% python3 -q
>>> import numpy as np
>>> from numpy import linalg as LA
>>> np.set_printoptions(suppress=True, linewidth=200)
>>> A = np.array([[1, -1, 1, -1, 1, -1, 1, -1],
...     [1, 1, 1, 1, -1, -1, -1, -1],
...     [1, 1, -1, -1, 1, 1, -1, -1],
...     [1, -1, 1, -1, -1, 1, -1, 1],
...     [1, -1, -1, 1, -1, 1, 1, -1]])
>>> r0, g = A[0], A[1]
>>> print(r0 @ r0)
8
>>> pr = (r0 @ g) / (r0 @ r0) * r0
>>> np.outer(r0, g)
array([[ 1,  1,  1,  1, -1, -1, -1, -1],
       [-1, -1, -1, -1,  1,  1,  1,  1],
       [ 1,  1,  1,  1, -1, -1, -1, -1],
       [-1, -1, -1, -1,  1,  1,  1,  1],
       [ 1,  1,  1,  1, -1, -1, -1, -1],
       [-1, -1, -1, -1,  1,  1,  1,  1],
       [ 1,  1,  1,  1, -1, -1, -1, -1],
       [-1, -1, -1, -1,  1,  1,  1,  1]])
>>> LA.matrix_rank(np.outer(r0, g))
np.int64(1)
>>> print(round(float(LA.norm(r0 + g) ** 2 + LA.norm(r0 - g) ** 2), 2))
32.0
>>> M2 = np.array([[-4, 0],
...     [-4, 0],
...     [-1, -4],
...     [-1, -4],
...     [3, 5],
...     [-3, 4],
...     [3, -4],
...     [-4, 2]])
>>> A @ M2
array([[ 13,  -5],
       [ -9, -15],
       [ -5,  19],
       [-13,   5],
       [  1,  -7]])
>>> np.einsum("ik,kj->ij", A, M2)
array([[ 13,  -5],
       [ -9, -15],
       [ -5,  19],
       [-13,   5],
       [  1,  -7]])
>>> M2.T @ A.T
array([[ 13,  -9,  -5, -13,   1],
       [ -5, -15,  19,   5,  -7]])
>>> print(np.vstack([A, M2.T]).shape)
(7, 8)
>>> np.einsum("ij,ij->i", A, A)
array([8, 8, 8, 8, 8])
>>> np.einsum("ik,kj->ji", A, M2)
array([[ 13,  -9,  -5, -13,   1],
       [ -5, -15,  19,   5,  -7]])
>>> print(LA.matrix_rank(A @ M2))
2
>>> rng = np.random.default_rng(334)
>>> E = np.eye(14, dtype=int)[rng.permutation(14)]
>>> E
array([[0, 0, 0, 0, 0, 0, 0, 0, 0, 1, 0, 0, 0, 0],
       [0, 0, 0, 0, 0, 0, 0, 0, 0, 0, 0, 0, 0, 1],
       [0, 0, 0, 0, 0, 0, 0, 0, 1, 0, 0, 0, 0, 0],
       [0, 1, 0, 0, 0, 0, 0, 0, 0, 0, 0, 0, 0, 0],
       [0, 0, 0, 1, 0, 0, 0, 0, 0, 0, 0, 0, 0, 0],
       [0, 0, 0, 0, 0, 0, 0, 0, 0, 0, 1, 0, 0, 0],
       [0, 0, 0, 0, 0, 0, 0, 0, 0, 0, 0, 0, 1, 0],
       [0, 0, 1, 0, 0, 0, 0, 0, 0, 0, 0, 0, 0, 0],
       [0, 0, 0, 0, 0, 1, 0, 0, 0, 0, 0, 0, 0, 0],
       [0, 0, 0, 0, 0, 0, 0, 0, 0, 0, 0, 1, 0, 0],
       [0, 0, 0, 0, 0, 0, 0, 1, 0, 0, 0, 0, 0, 0],
       [1, 0, 0, 0, 0, 0, 0, 0, 0, 0, 0, 0, 0, 0],
       [0, 0, 0, 0, 0, 0, 1, 0, 0, 0, 0, 0, 0, 0],
       [0, 0, 0, 0, 1, 0, 0, 0, 0, 0, 0, 0, 0, 0]])
>>> r0 = np.array([3, 3, -3])
>>> print(np.convolve(E[13], r0))
[ 0  0  0  0  3  3 -3  0  0  0  0  0  0  0  0  0]
>>> X = np.load("sample3.npy")
>>> X
array([[0., 1., 1., 4., 8., 2., 8., 4., 2.],
       [1., 0., 0., 0., 0., 0., 0., 0., 0.],
       [1., 0., 0., 0., 0., 0., 0., 0., 0.],
       [4., 0., 0., 0., 0., 0., 0., 0., 0.],
       [8., 0., 0., 0., 0., 0., 0., 0., 0.],
       [2., 0., 0., 0., 0., 0., 0., 0., 0.],
       [8., 0., 0., 0., 0., 0., 0., 0., 0.],
       [4., 0., 0., 0., 0., 0., 0., 0., 0.],
       [2., 0., 0., 0., 0., 0., 0., 0., 0.]])
>>> x0 = np.array([2, -2, 2, 3, -1, 4, -1, 3, 2, -5, -4, 1, 0, -2])
>>> E @ (2 * x0)
array([-10,  -4,   4,  -4,   6,  -8,   0,   4,   8,   2,   6,   4,  -2,  -2])
>>> E @ np.ones(14)
array([1., 1., 1., 1., 1., 1., 1., 1., 1., 1., 1., 1., 1., 1.])
>>> E @ np.eye(14)[2]
array([0., 0., 0., 0., 0., 0., 0., 1., 0., 0., 0., 0., 0., 0.])
>>> np.sign((E @ x0).round(6))
array([-1, -1,  1, -1,  1, -1,  0,  1,  1,  1,  1,  1, -1, -1])
>>> (E @ x0).argmax()
np.int64(8)
>>> theta = np.sort(rng.uniform(-2, 2, 31))
>>> K = np.c_[theta, theta ** 2, theta ** 3] @ np.array([[1, 5, 0, 0, 1, 5, 3, 1, 1, 0, 4, 3, 1],
...     [3, 3, 4, 2, 1, 0, 2, 1, 1, 1, 1, 1, 0],
...     [0, 5, 5, 5, 3, 2, 1, 4, 4, 0, 1, 5, 0]])
>>> K.round(2) + 0
array([[  8.95, -33.06, -19.93, -27.17, -18.93, -23.27,  -5.35, -25.81, -25.81,   3.62, -10.87, -36.49,  -1.9 ],
       [  6.35, -21.86, -11.04, -16.36, -11.98, -16.82,  -3.91, -16.32, -16.32,   2.66,  -8.2 , -23.91,  -1.63],
       [  5.14, -17.21,  -7.57, -11.99,  -9.12, -13.99,  -3.32, -12.4 , -12.4 ,   2.21,  -7.02, -18.66,  -1.49],
       [  4.07, -13.43,  -4.91,  -8.52,  -6.82, -11.57,  -2.85,  -9.24,  -9.24,   1.81,  -6.  , -14.36,  -1.34],
       [  3.83, -12.63,  -4.36,  -7.79,  -6.33, -11.03,  -2.74,  -8.57,  -8.57,   1.71,  -5.77, -13.43,  -1.31],
       [  3.09, -10.22,  -2.82,  -5.67,  -4.88,  -9.38,  -2.43,  -6.59,  -6.59,   1.43,  -5.06, -10.68,  -1.19],
       [  2.9 ,  -9.65,  -2.47,  -5.18,  -4.54,  -8.98,  -2.36,  -6.12,  -6.12,   1.36,  -4.88, -10.03,  -1.16],
       [  2.3 ,  -7.85,  -1.44,  -3.68,  -3.49,  -7.66,  -2.12,  -4.67,  -4.67,   1.12,  -4.3 ,  -7.97,  -1.06],
       [  0.6 ,  -3.32,   0.32,  -0.51,  -1.04,  -3.77,  -1.37,  -1.3 ,  -1.3 ,   0.42,  -2.43,  -2.86,  -0.65],
       [ -0.05,  -1.25,   0.2 ,   0.05,  -0.26,  -1.42,  -0.7 ,  -0.28,  -0.28,   0.08,  -1.05,  -0.85,  -0.28],
       [ -0.06,  -1.13,   0.17,   0.05,  -0.23,  -1.27,  -0.64,  -0.25,  -0.25,   0.06,  -0.95,  -0.76,  -0.25],
       [ -0.06,  -1.13,   0.17,   0.05,  -0.23,  -1.27,  -0.64,  -0.25,  -0.25,   0.06,  -0.94,  -0.76,  -0.25],
       [ -0.08,  -0.63,   0.06,   0.02,  -0.12,  -0.67,  -0.37,  -0.13,  -0.13,   0.02,  -0.52,  -0.4 ,  -0.13],
       [  0.  ,   0.01,   0.  ,   0.  ,   0.  ,   0.01,   0.  ,   0.  ,   0.  ,   0.  ,   0.  ,   0.  ,   0.  ],
       [  0.55,   1.85,   0.47,   0.3 ,   0.45,   1.52,   1.08,   0.48,   0.48,   0.09,   1.28,   1.09,   0.29],
       [  0.75,   2.42,   0.75,   0.49,   0.63,   1.89,   1.38,   0.68,   0.68,   0.13,   1.61,   1.44,   0.36],
       [  1.42,   4.37,   1.96,   1.37,   1.31,   3.02,   2.36,   1.46,   1.46,   0.29,   2.61,   2.7 ,   0.54],
       [  1.56,   4.8 ,   2.26,   1.6 ,   1.47,   3.25,   2.57,   1.66,   1.66,   0.33,   2.81,   3.  ,   0.57],
       [  3.3 ,  10.47,   6.79,   5.19,   3.85,   5.91,   5.01,   4.57,   4.57,   0.8 ,   5.1 ,   7.07,   0.9 ],
       [  3.53,  11.28,   7.49,   5.76,   4.21,   6.26,   5.33,   5.02,   5.02,   0.87,   5.39,   7.68,   0.93],
       [  3.66,  11.76,   7.91,   6.1 ,   4.43,   6.47,   5.52,   5.29,   5.29,   0.9 ,   5.57,   8.05,   0.95],
       [  4.74,  15.83,  11.54,   9.11,   6.33,   8.18,   7.07,   7.66,   7.66,   1.21,   6.96,  11.2 ,   1.1 ],
       [  5.27,  17.93,  13.45,  10.72,   7.32,   9.04,   7.84,   8.92,   8.92,   1.37,   7.64,  12.86,   1.17],
       [  5.47,  18.75,  14.21,  11.36,   7.72,   9.37,   8.13,   9.42,   9.42,   1.43,   7.9 ,  13.51,   1.19],
       [  7.  ,  25.35,  20.38,  16.62,  10.97,  12.  ,  10.44,  13.54,  13.54,   1.88,   9.93,  18.86,   1.37],
       [  7.44,  27.35,  22.27,  18.26,  11.97,  12.78,  11.12,  14.82,  14.82,   2.01,  10.53,  20.5 ,   1.42],
       [  8.72,  33.38,  28.04,  23.26,  15.02,  15.12,  13.11,  18.72,  18.72,   2.39,  12.27,  25.5 ,   1.55],
       [  8.98,  34.65,  29.26,  24.33,  15.67,  15.61,  13.53,  19.55,  19.55,   2.47,  12.63,  26.57,   1.57],
       [ 10.32,  41.47,  35.86,  30.12,  19.19,  18.22,  15.71,  24.06,  24.06,   2.87,  14.53,  32.33,   1.7 ],
       [ 11.59,  48.26,  42.49,  35.97,  22.74,  20.81,  17.83,  28.63,  28.63,   3.26,  16.37,  38.13,   1.81],
       [ 12.78,  54.92,  49.03,  41.78,  26.25,  23.33,  19.87,  33.15,  33.15,   3.63,  18.15,  43.86,   1.9 ]])
>>> labels = K[:, 4] > np.median(K[:, 4])
>>> r0 = K[labels].mean(axis=0) - K[~labels].mean(axis=0)
>>> labels.astype(int)
array([0, 0, 0, 0, 0, 0, 0, 0, 0, 0, 0, 0, 0, 0, 0, 0, 1, 1, 1, 1, 1, 1, 1, 1, 1, 1, 1, 1, 1, 1, 1])
